% ipython --no-banner

In [1]: import numpy as np

In [2]: import numpy.linalg as la

In [3]: np.set_printoptions(suppress=True, linewidth=140)

In [4]: X = np.load("x.npy")

In [5]: X.round(4)
Out[5]: 
array([[ 1.375 ,  0.8789, -0.6772,  0.6744, -1.2533, -0.3971,  1.4253,  1.2897],
       [-2.3376, -0.0307,  0.0534,  0.4766, -1.3603,  0.332 ,  1.1435, -0.1913],
       [ 0.1375,  1.4365,  0.973 ,  1.6344, -0.6619, -0.6656, -1.1721, -1.0221],
       [ 0.275 , -1.5267, -0.7447, -0.3595, -1.8596, -0.9099, -1.2662, -0.1438],
       [ 0.275 , -0.2833, -1.2088,  0.3183,  0.608 , -1.1849,  1.2091, -2.0115],
       [-0.6875, -0.7742, -0.9861,  1.9297,  1.0835, -0.5208, -0.5398,  1.2228],
       [-0.275 , -0.4818,  1.7072, -0.4304,  0.3173, -2.1486,  0.64  ,  0.6825],
       [ 0.9625, -1.7089,  1.2997,  1.2277, -0.1963,  1.0814,  0.722 , -0.4769]])

In [6]: G = X.T @ X

In [7]: np.round(la.eigvalsh(G)[::-1], 4)
Out[7]: array([9., 9., 9., 9., 9., 9., 9., 9.])

In [8]: np.allclose(G, G.T)
Out[8]: True

In [9]: print(la.matrix_rank(G))
8

In [10]: np.round(np.diag(G), 4)
Out[10]: array([9., 9., 9., 9., 9., 9., 9., 9.])

In [11]: (X @ X.T).shape
Out[11]: (8, 8)

In [12]: np.round(la.svd(X, compute_uv=False) ** 2, 4)
Out[12]: array([9., 9., 9., 9., 9., 9., 9., 9.])

In [13]: np.trace(G), (X ** 2).sum()
Out[13]: (np.float64(72.0), np.float64(72.0))

In [14]: np.round(X[:, 6] @ X[:, 3], 4)
Out[14]: np.float64(0.0)

In [15]: np.round(X @ X.T, 4) + 0
Out[15]: 
array([[9., 0., 0., 0., 0., 0., 0., 0.],
       [0., 9., 0., 0., 0., 0., 0., 0.],
       [0., 0., 9., 0., 0., 0., 0., 0.],
       [0., 0., 0., 9., 0., 0., 0., 0.],
       [0., 0., 0., 0., 9., 0., 0., 0.],
       [0., 0., 0., 0., 0., 9., 0., 0.],
       [0., 0., 0., 0., 0., 0., 9., 0.],
       [0., 0., 0., 0., 0., 0., 0., 9.]])

In [16]: np.round(la.svd(X, compute_uv=False), 4)
Out[16]: array([3., 3., 3., 3., 3., 3., 3., 3.])

In [17]: np.round(X.T @ X, 4) + 0
Out[17]: 
array([[9., 0., 0., 0., 0., 0., 0., 0.],
       [0., 9., 0., 0., 0., 0., 0., 0.],
       [0., 0., 9., 0., 0., 0., 0., 0.],
       [0., 0., 0., 9., 0., 0., 0., 0.],
       [0., 0., 0., 0., 9., 0., 0., 0.],
       [0., 0., 0., 0., 0., 9., 0., 0.],
       [0., 0., 0., 0., 0., 0., 9., 0.],
       [0., 0., 0., 0., 0., 0., 0., 9.]])

In [18]: np.allclose(X, X.T)
Out[18]: False

In [19]: assert X == X.T
---------------------------------------------------------------------------
ValueError                                Traceback (most recent call last)
Cell In[19], line 1
----> 1 assert X == X.T

ValueError: The truth value of an array with more than one element is ambiguous. Use a.any() or a.all()

In [20]: vec = np.array([1, 0, 2, 0, 1, 1, 2, 2])

In [21]: target = X @ vec

In [22]: target.round(4)
Out[22]: array([ 3.8003, -1.3547, -3.6324, -6.8037, -4.3245, -0.7308,  3.9531,  4.9372])

In [23]: np.round(la.solve(X, 5 * target), 4) + 0
Out[23]: array([ 5.,  0., 10.,  0.,  5.,  5., 10., 10.])

In [24]: np.round(la.solve(X, X[:, 3]), 4) + 0
Out[24]: array([0., 0., 0., 1., 0., 0., 0., 0.])

In [25]: np.round(la.solve(X, target + X[:, 6]), 4) + 0
Out[25]: array([1., 0., 2., 0., 1., 1., 3., 2.])

In [26]: rng = np.random.default_rng(7352)

In [27]: labels = rng.permutation(8)

In [28]: labels
Out[28]: array([0, 1, 4, 5, 2, 3, 6, 7])

In [29]: other = X[labels][:, labels]

In [30]: np.round(np.trace(other), 4)
Out[30]: np.float64(2.208)

In [31]: print(np.round(np.sort(np.abs(la.eigvals(other))), 4))
[3. 3. 3. 3. 3. 3. 3. 3.]

In [32]: np.round(np.diag(other), 4)
Out[32]: array([ 1.375 , -0.0307,  0.608 , -0.5208,  0.973 , -0.3595,  0.64  , -0.4769])

In [33]: other.round(4)
Out[33]: 
array([[ 1.375 ,  0.8789, -1.2533, -0.3971, -0.6772,  0.6744,  1.4253,  1.2897],
       [-2.3376, -0.0307, -1.3603,  0.332 ,  0.0534,  0.4766,  1.1435, -0.1913],
       [ 0.275 , -0.2833,  0.608 , -1.1849, -1.2088,  0.3183,  1.2091, -2.0115],
       [-0.6875, -0.7742,  1.0835, -0.5208, -0.9861,  1.9297, -0.5398,  1.2228],
       [ 0.1375,  1.4365, -0.6619, -0.6656,  0.973 ,  1.6344, -1.1721, -1.0221],
       [ 0.275 , -1.5267, -1.8596, -0.9099, -0.7447, -0.3595, -1.2662, -0.1438],
       [-0.275 , -0.4818,  0.3173, -2.1486,  1.7072, -0.4304,  0.64  ,  0.6825],
       [ 0.9625, -1.7089, -0.1963,  1.0814,  1.2997,  1.2277,  0.722 , -0.4769]])

In [34]: A = np.loadtxt("w.csv", delimiter=",")

In [35]: A
Out[35]: 
array([[2., 4., 0.],
       [4., 2., 4.],
       [0., 4., 2.]])

In [36]: # symmetric

In [37]: other = np.array([[-2, 2, 1], [-1, -2, 0]])

In [38]: C = np.kron(other, A)

In [39]: print(la.matrix_rank(C))
6

In [40]: C.shape
Out[40]: (6, 9)

In [41]: round(la.norm(C, 2), 4), round(float(la.norm(other, 2) * la.norm(A, 2)), 4)
Out[41]: (np.float64(24.0045), 24.0045)

In [42]: print(C)
[[-4. -8. -0.  4.  8.  0.  2.  4.  0.]
 [-8. -4. -8.  8.  4.  8.  4.  2.  4.]
 [-0. -8. -4.  0.  8.  4.  0.  4.  2.]
 [-2. -4. -0. -4. -8. -0.  0.  0.  0.]
 [-4. -2. -4. -8. -4. -8.  0.  0.  0.]
 [-0. -4. -2. -0. -8. -4.  0.  0.  0.]]

In [43]: f = np.array([-1, 1])

In [44]: np.cross(C[3, :3], C[1, :3])
Out[44]: array([ 32., -16., -24.])

In [45]: np.convolve(C[3], f)
Out[45]: array([ 2.,  2., -4.,  4.,  4., -8.,  0.,  0.,  0.,  0.])

In [46]: t3 = np.stack([A, -2 * A, A[::-1]])

In [47]: t3.sum(axis=0)
Out[47]: 
array([[-2.,  0.,  2.],
       [ 0.,  0.,  0.],
       [ 2.,  0., -2.]])

In [48]: np.round(la.det(t3), 4)
Out[48]: array([-56., 448.,  56.])

In [49]: t3.shape
Out[49]: (3, 3, 3)

In [50]: np.round(la.norm(t3, axis=(1, 2)), 4)
Out[50]: array([ 8.7178, 17.4356,  8.7178])

In [51]: print(la.matrix_rank(t3))
[3 3 3]

In [52]: la.matrix_rank(t3.reshape(3, -1))
Out[52]: np.int64(2)

In [53]: np.einsum("bij,cij->bc", t3, t3)
Out[53]: 
array([[  76., -152.,   68.],
       [-152.,  304., -136.],
       [  68., -136.,   76.]])

In [54]: other = np.array([[-9, -4],
    ...:     [4, -3],
    ...:     [5, -9],
    ...:     [-9, 8],
    ...:     [1, 7],
    ...:     [-7, 1],
    ...:     [2, -8],
    ...:     [9, -5]])

In [55]: print(la.matrix_rank(X @ other))
2

In [56]: np.round(np.einsum("ij->j", X), 4)
Out[56]: array([-0.275 , -2.4904,  0.4165,  5.4712, -3.3225, -4.4135,  2.1618, -0.6506])

In [57]: np.round(np.einsum("ij,ij->i", X, X), 4)
Out[57]: array([9., 9., 9., 9., 9., 9., 9., 9.])

In [58]: K = 3 * np.eye(10) + np.eye(10, k=1)

In [59]: print(K)
[[3. 1. 0. 0. 0. 0. 0. 0. 0. 0.]
 [0. 3. 1. 0. 0. 0. 0. 0. 0. 0.]
 [0. 0. 3. 1. 0. 0. 0. 0. 0. 0.]
 [0. 0. 0. 3. 1. 0. 0. 0. 0. 0.]
 [0. 0. 0. 0. 3. 1. 0. 0. 0. 0.]
 [0. 0. 0. 0. 0. 3. 1. 0. 0. 0.]
 [0. 0. 0. 0. 0. 0. 3. 1. 0. 0.]
 [0. 0. 0. 0. 0. 0. 0. 3. 1. 0.]
 [0. 0. 0. 0. 0. 0. 0. 0. 3. 1.]
 [0. 0. 0. 0. 0. 0. 0. 0. 0. 3.]]

In [60]: # triangular, det is the product of the diagonal

In [61]: other = la.inv(K)

In [62]: round(float(la.cond(K)), 4)
Out[62]: 1.9309

In [63]: round(la.det(K) * la.det(other), 4)
Out[63]: np.float64(1.0)

In [64]: np.allclose(other, K.T)
Out[64]: False

In [65]: round(la.slogdet(K)[0], 4)
Out[65]: np.float64(1.0)

In [66]: def softmax(z):
    ...:     e = np.exp(z - z.max(axis=-1, keepdims=True))
    ...:     return e / e.sum(axis=-1, keepdims=True)
    ...: 

In [67]: print(np.round(softmax(K).sum(axis=1), 4))
[1. 1. 1. 1. 1. 1. 1. 1. 1. 1.]

In [68]: np.round(softmax(10 * K[1]), 4) + 0
Out[68]: array([0., 1., 0., 0., 0., 0., 0., 0., 0., 0.])

In [69]: S = K @ K.T / np.sqrt(10)

In [70]: np.round(softmax(S), 4)
Out[70]: 
array([[0.6906, 0.0755, 0.0292, 0.0292, 0.0292, 0.0292, 0.0292, 0.0292, 0.0292, 0.0292],
       [0.0722, 0.6601, 0.0722, 0.0279, 0.0279, 0.0279, 0.0279, 0.0279, 0.0279, 0.0279],
       [0.0279, 0.0722, 0.6601, 0.0722, 0.0279, 0.0279, 0.0279, 0.0279, 0.0279, 0.0279],
       [0.0279, 0.0279, 0.0722, 0.6601, 0.0722, 0.0279, 0.0279, 0.0279, 0.0279, 0.0279],
       [0.0279, 0.0279, 0.0279, 0.0722, 0.6601, 0.0722, 0.0279, 0.0279, 0.0279, 0.0279],
       [0.0279, 0.0279, 0.0279, 0.0279, 0.0722, 0.6601, 0.0722, 0.0279, 0.0279, 0.0279],
       [0.0279, 0.0279, 0.0279, 0.0279, 0.0279, 0.0722, 0.6601, 0.0722, 0.0279, 0.0279],
       [0.0279, 0.0279, 0.0279, 0.0279, 0.0279, 0.0279, 0.0722, 0.6601, 0.0722, 0.0279],
       [0.0279, 0.0279, 0.0279, 0.0279, 0.0279, 0.0279, 0.0279, 0.0722, 0.6601, 0.0722],
       [0.036 , 0.036 , 0.036 , 0.036 , 0.036 , 0.036 , 0.036 , 0.036 , 0.0929, 0.6194]])
